>>> import numpy as np
>>> np.set_printoptions(precision=2, suppress=True, linewidth=160)
>>> rnd = lambda a: np.round(a, 2) + 0
>>> F = np.array([[1.0, 0.7, 0.49, 0.34],
...     [0.7, 1.0, 0.7, 0.49],
...     [0.49, 0.7, 1.0, 0.7],
...     [0.34, 0.49, 0.7, 1.0]])
>>> F
array([[1.  , 0.7 , 0.49, 0.34],
       [0.7 , 1.  , 0.7 , 0.49],
       [0.49, 0.7 , 1.  , 0.7 ],
       [0.34, 0.49, 0.7 , 1.  ]])
>>> # symmetric, so the eigenvalues are real
>>> W = np.array([[2, 1, 2, 1, 0], [0, 1, 0, 2, 1], [2, 1, 1, 1, 1], [2, 1, 2, 2, 0]])
>>> coef = np.array([2, 2, 5, 3, 5])
>>> H = np.maximum(F @ W + coef, 0)
>>> (H > 0).mean(axis=0)
array([1., 1., 1., 1., 1.])
>>> (H > 0).astype(int)
array([[1, 1, 1, 1, 1],
       [1, 1, 1, 1, 1],
       [1, 1, 1, 1, 1],
       [1, 1, 1, 1, 1]])
>>> basis = np.array([[4, 5, 2], [0, 1, 4], [5, 2, 3], [5, 1, 1], [2, 1, 5]])
>>> W @ basis
array([[23, 16, 15],
       [12,  4, 11],
       [20, 15, 17],
       [28, 17, 16]])
>>> (H @ basis).round(6).argmax(axis=1)
array([0, 0, 0, 0])
>>> rnd(H @ basis)
array([[108.72,  61.93,  91.47],
       [113.82,  64.03,  96.24],
       [117.27,  67.54,  98.25],
       [113.7 ,  64.9 ,  93.39]])
>>> w, evecs = np.linalg.eigh(F)
>>> rnd(np.abs(evecs[:, -1]))
array([0.46, 0.54, 0.54, 0.46])
>>> rnd(np.linalg.eigvalsh(F + -2 * np.eye(4)))
array([-1.8 , -1.68, -1.24,  0.72])
>>> w.sum(), np.trace(F)
(np.float64(4.0), np.float64(4.0))
>>> rnd(evecs @ np.diag(w) @ evecs.T)
array([[1.  , 0.7 , 0.49, 0.34],
       [0.7 , 1.  , 0.7 , 0.49],
       [0.49, 0.7 , 1.  , 0.7 ],
       [0.34, 0.49, 0.7 , 1.  ]])
>>> np.unique(w.round(6) + 0, return_counts=True)[1]
array([1, 1, 1, 1])
